$ ipython --no-banner

In [1]: import numpy as np

In [2]: np.set_printoptions(suppress=True, linewidth=160)

In [3]: X = np.load("test10.npy")

In [4]: X.round(3)
Out[4]: 
array([[-0.707,  0.707,  0.   ],
       [-0.707, -0.707,  0.   ],
       [ 0.   ,  0.   ,  1.   ]])

In [5]: left, s, VT = np.linalg.svd(X, full_matrices=False)

In [6]: s
Out[6]: array([1., 1., 1.])

In [7]: arr = np.load("case13.npy")

In [8]: arr
Out[8]: 
array([[0, 1, 0],
       [0, 0, 1],
       [1, 0, 0]])

In [9]: def softmax(z):
   ...:     e = np.exp(z - z.max(axis=-1, keepdims=True))
   ...:     return e / e.sum(axis=-1, keepdims=True)
   ...: 

In [10]: np.round(softmax(10 * arr[0]), 3) + 0
Out[10]: array([0., 1., 0.])

In [11]: S = arr @ arr.T / np.sqrt(3)

In [12]: np.round(softmax(S + np.triu(np.full(S.shape, -np.inf), 1)), 3)
Out[12]: 
array([[1.   , 0.   , 0.   ],
       [0.36 , 0.64 , 0.   ],
       [0.264, 0.264, 0.471]])

In [13]: np.round(softmax(S), 3)
Out[13]: 
array([[0.471, 0.264, 0.264],
       [0.264, 0.471, 0.264],
       [0.264, 0.264, 0.471]])

In [14]: softmax(S).round(6).argmax(axis=1)
Out[14]: array([0, 1, 2])

In [15]: T = np.stack([arr, -2 * arr, arr[::-1]])

In [16]: (T @ arr.T).shape
Out[16]: (3, 3, 3)

In [17]: T.sum(axis=0)
Out[17]: 
array([[ 1, -1,  0],
       [ 0,  0,  0],
       [-1,  1,  0]])

In [18]: np.round(np.linalg.norm(T, axis=(1, 2)), 3)
Out[18]: array([1.732, 3.464, 1.732])

In [19]: feats = np.array([[1, 0, 0, 0], [2, 5, 0, 0], [4, 2, 5, 0], [0, 0, 1, 3]])

In [20]: feats
Out[20]: 
array([[1, 0, 0, 0],
       [2, 5, 0, 0],
       [4, 2, 5, 0],
       [0, 0, 1, 3]])

In [21]: B = feats[0, 0] * feats[1:] - np.outer(feats[1:, 0], feats[0])

In [22]: B
Out[22]: 
array([[0, 5, 0, 0],
       [0, 2, 5, 0],
       [0, 0, 1, 3]])

In [23]: np.linalg.matrix_rank(B), np.linalg.matrix_rank(feats)
Out[23]: (np.int64(3), np.int64(4))

In [24]: np.flatnonzero(~B.round(6).any(axis=1))
Out[24]: array([], dtype=int64)

In [25]: feats[:, 0] / feats[0, 0]
Out[25]: array([1., 2., 4., 0.])

In [26]: W1 = np.array([[2, 4, 0, 2, 1], [2, 4, 0, 2, 4], [5, 0, 3, 2, 5], [3, 3, 2, 1, 2]])

In [27]: c = np.array([3, 1, 2, 1, 2])

In [28]: hid = np.maximum(feats @ W1 + c, 0)

In [29]: np.linalg.matrix_rank(hid)
Out[29]: np.int64(4)

In [30]: (hid > 0).mean(axis=0)
Out[30]: array([1., 1., 1., 1., 1.])

In [31]: hid
Out[31]: 
array([[ 5,  5,  2,  3,  3],
       [17, 29,  2, 15, 24],
       [40, 25, 17, 23, 39],
       [17, 10, 11,  6, 13]])

In [32]: W2 = np.array([[0, 2, 2], [1, 2, 1], [1, 1, 2], [1, 2, 0], [2, 0, 0]])

In [33]: hid @ W2
Out[33]: 
array([[ 16,  28,  19],
       [ 94, 124,  67],
       [143, 193, 139],
       [ 53,  77,  66]])

In [34]: rng = np.random.default_rng(626)

In [35]: z = rng.permutation(4)

In [36]: z
Out[36]: array([2, 3, 1, 0])

In [37]: B = feats[z][:, z]

In [38]: B
Out[38]: 
array([[5, 0, 2, 4],
       [1, 3, 0, 0],
       [0, 0, 5, 2],
       [0, 0, 0, 1]])

In [39]: np.round(np.sort(np.abs(np.linalg.eigvals(B))), 3)
Out[39]: array([1., 3., 5., 5.])

In [40]: np.diag(B)
Out[40]: array([5, 3, 5, 1])

In [41]: round(float(np.linalg.det(B)), 3), round(np.linalg.det(feats[z]), 3)
Out[41]: (75.0, np.float64(-75.0))

In [42]: np.trace(B)
Out[42]: np.int64(14)

In [43]: np.unravel_index(np.abs(B).argmax(), B.shape)
Out[43]: (np.int64(0), np.int64(0))

In [44]: np.count_nonzero(B)
Out[44]: np.int64(8)

In [45]: np.abs(B).max()
Out[45]: np.int64(5)

In [46]: B.shape
Out[46]: (4, 4)

In [47]: np.diff(B, axis=0)
Out[47]: 
array([[-4,  3, -2, -4],
       [-1, -3,  5,  2],
       [ 0,  0, -5, -1]])

In [48]: B.sum(axis=1)
Out[48]: array([11,  4,  7,  1])

In [49]: np.zeros(4, 4)
TypeError: Cannot interpret '4' as a data type


In [50]: M = np.load("run1.npy")

In [51]: M
Out[51]: 
array([[-0.08 , -0.217, -0.178],
       [-0.565, -0.943, -0.894],
       [ 0.778,  0.993,  0.982],
       [-0.414, -0.837, -0.757],
       [-0.235, -0.578, -0.493],
       [-0.119, -0.319, -0.264],
       [-0.235, -0.578, -0.493],
       [-0.31 , -0.706, -0.617],
       [ 0.273,  0.647,  0.558],
       [ 0.273,  0.647,  0.558],
       [-0.197, -0.501, -0.422],
       [ 0.159,  0.414,  0.345],
       [-0.159, -0.414, -0.345],
       [-0.197, -0.501, -0.422],
       [ 0.478,  0.892,  0.824],
       [-0.31 , -0.706, -0.617],
       [ 0.273,  0.647,  0.558],
       [ 0.235,  0.578,  0.493]])

In [52]: B = np.c_[M[:, :2] @ np.array([[0, -3], [0, -2]]), np.array([4, 0, 2, 0, -3, 5, -4, -3, 2, -2, 2, 0, 5, 4, 1, -4, 0, -5])]

In [53]: B.round(3)
Out[53]: 
array([[ 0.   ,  0.674,  4.   ],
       [ 0.   ,  3.581,  0.   ],
       [ 0.   , -4.32 ,  2.   ],
       [ 0.   ,  2.916,  0.   ],
       [ 0.   ,  1.861, -3.   ],
       [ 0.   ,  0.995,  5.   ],
       [ 0.   ,  1.861, -4.   ],
       [ 0.   ,  2.342, -3.   ],
       [ 0.   , -2.113,  2.   ],
       [ 0.   , -2.113, -2.   ],
       [ 0.   ,  1.593,  2.   ],
       [ 0.   , -1.305,  0.   ],
       [ 0.   ,  1.305,  5.   ],
       [ 0.   ,  1.593,  4.   ],
       [ 0.   , -3.218,  1.   ],
       [ 0.   ,  2.342, -4.   ],
       [ 0.   , -2.113,  0.   ],
       [ 0.   , -1.861, -5.   ]])

In [54]: np.round(np.linalg.norm(np.linalg.qr(M)[0].T @ B, axis=0) ** 2 / ((B ** 2).sum(axis=0) + 1e-12), 3)
Out[54]: array([0.   , 1.   , 0.127])

In [55]: np.round(np.linalg.lstsq(M, B[:, 0])[0], 3)
Out[55]: array([0., 0., 0.])

In [56]: np.round(np.linalg.norm(B - M @ np.linalg.lstsq(M, B)[0], axis=0), 3) + 0
Out[56]: array([ 0.   ,  0.   , 12.326])

In [57]: np.linalg.matrix_rank(np.c_[M, B])
Out[57]: np.int64(4)

In [58]: np.round(np.abs(np.linalg.svd(M)[2][-1]), 3)
Out[58]: array([0.299, 0.549, 0.781])

In [59]: np.linalg.cond(M) > 100
Out[59]: np.True_

In [60]: round(np.log10(np.linalg.cond(M)))
Out[60]: 2

In [61]: np.round(np.linalg.norm(M, 2) / np.linalg.norm(M), 3)
Out[61]: np.float64(0.997)

In [62]: G = np.cov(M, rowvar=False)

In [63]: G.round(3)
Out[63]: 
array([[0.12 , 0.224, 0.204],
       [0.224, 0.441, 0.396],
       [0.204, 0.396, 0.356]])

In [64]: G.shape
Out[64]: (3, 3)

In [65]: np.round(np.polyfit(M[:, 2], M[:, 0], 1), 3)
Out[65]: array([0.571, 0.018])

In [66]: B = np.linalg.inv(arr)

In [67]: round(np.linalg.slogdet(arr)[0], 3)
Out[67]: np.float64(1.0)

In [68]: np.round(np.linalg.det(arr) * B, 3)
Out[68]: 
array([[0., 0., 1.],
       [1., 0., 0.],
       [0., 1., 0.]])

In [69]: np.round(np.linalg.inv(B), 3)
Out[69]: 
array([[0., 1., 0.],
       [0., 0., 1.],
       [1., 0., 0.]])

In [70]: (np.abs(B) > 1e-9).astype(int)
Out[70]: 
array([[0, 0, 1],
       [1, 0, 0],
       [0, 1, 0]])

In [71]: B
Out[71]: 
array([[0., 0., 1.],
       [1., 0., 0.],
       [0., 1., 0.]])

In [72]: np.round(np.linalg.det(arr) * np.linalg.det(B), 3)
Out[72]: np.float64(1.0)

In [73]: x = np.array([-2, 0, 1])

In [74]: target = M @ x

In [75]: np.round(np.linalg.solve(M.T @ M, M.T @ target), 3) + 0
Out[75]: array([-2.,  0.,  1.])

In [76]: target.round(3)
Out[76]: array([-0.018,  0.236, -0.574,  0.071, -0.023, -0.026, -0.023,  0.003,  0.012,  0.012, -0.028,  0.027, -0.027, -0.028, -0.132,  0.003,  0.012,  0.023])

In [77]: np.round(np.linalg.lstsq(M, target)[0], 3) + 0
Out[77]: array([-2.,  0.,  1.])

In [78]: np.round(np.linalg.pinv(M) @ M, 3) + 0
Out[78]: 
array([[1., 0., 0.],
       [0., 1., 0.],
       [0., 0., 1.]])

In [79]: target = target + 0.02 * rng.normal(size=18)

In [80]: target.round(3)
Out[80]: array([-0.031,  0.222, -0.546,  0.076, -0.021, -0.043, -0.029,  0.028,  0.019,  0.038, -0.018,  0.023, -0.027, -0.018, -0.123,  0.021, -0.03 ,  0.027])

In [81]: c, *_ = np.linalg.lstsq(M, target)

In [82]: np.round(np.linalg.norm(target - M @ c), 3)
Out[82]: np.float64(0.064)

In [83]: c.round(3)
Out[83]: array([-1.811,  0.128,  0.752])

In [84]: m1 = np.loadtxt("x.csv", delimiter=",")

In [85]: m1.round(3)
Out[85]: 
array([[ 0.333,  0.667, -0.667],
       [ 0.667,  0.333,  0.667],
       [-0.667,  0.667,  0.333]])

In [86]: left, s = np.linalg.svd(m1)
ValueError: too many values to unpack (expected 2)


In [87]: left, s, VT = np.linalg.svd(m1, full_matrices=False)

In [88]: left.shape, s.shape, VT.shape
Out[88]: ((3, 3), (3,), (3, 3))

In [89]: np.round(left.T @ left, 3) + 0
Out[89]: 
array([[1., 0., 0.],
       [0., 1., 0.],
       [0., 0., 1.]])

In [90]: np.round(s / s[0], 3)
Out[90]: array([1., 1., 1.])

In [91]: (s > 1e-8).sum()
Out[91]: np.int64(3)

In [92]: round(float(m1[:, 1] @ m1[:, 2]), 3)
Out[92]: 0.0

In [93]: x = np.array([7, 4, -5])

In [94]: target = m1 @ x

In [95]: c, lr = np.zeros(3), 1 / np.linalg.norm(m1, 2) ** 2

In [96]: for i in range(3):
    ...:     c -= lr * m1.T @ (m1 @ c - target)
    ...:     if i % 1 == 0: print(i, round(np.linalg.norm(m1 @ c - target), 3))
    ...: 
0 0.0
1 0.0
2 0.0

In [97]: c
Out[97]: array([ 7.,  4., -5.])

In [98]: dist = np.linalg.norm(M[:, None] - M[None], axis=-1)

In [99]: np.unravel_index(dist.round(6).argmax(), dist.shape)
Out[99]: (np.int64(1), np.int64(2))

In [100]: dist[17].round(6).argsort(kind="stable")[:4]
Out[100]: array([17,  8,  9, 16])

In [101]: dist[:5, :5].round(3)
Out[101]: 
array([[0.   , 1.129, 1.883, 0.912, 0.504],
       [1.129, 0.   , 3.012, 0.23 , 0.635],
       [1.883, 3.012, 0.   , 2.792, 2.381],
       [0.912, 0.23 , 2.792, 0.   , 0.411],
       [0.504, 0.635, 2.381, 0.411, 0.   ]])

In [102]: dist.shape
Out[102]: (18, 18)

In [103]: T = np.stack([m1, 4 * m1, m1[::-1]])

In [104]: np.round(np.linalg.norm(T, axis=(1, 2)), 3)
Out[104]: array([1.732, 6.928, 1.732])

In [105]: np.round(np.einsum("bij,cij->bc", T, T), 3)
Out[105]: 
array([[ 3., 12.,  1.],
       [12., 48.,  4.],
       [ 1.,  4.,  3.]])

In [106]: np.linalg.matrix_rank(T)
Out[106]: array([3, 3, 3])

In [107]: np.round(np.linalg.det(T), 3)
Out[107]: array([ -1., -64.,   1.])

In [108]: (T @ m1.T).shape
Out[108]: (3, 3, 3)

In [109]: np.linalg.matrix_rank(T.reshape(3, -1))
Out[109]: np.int64(2)
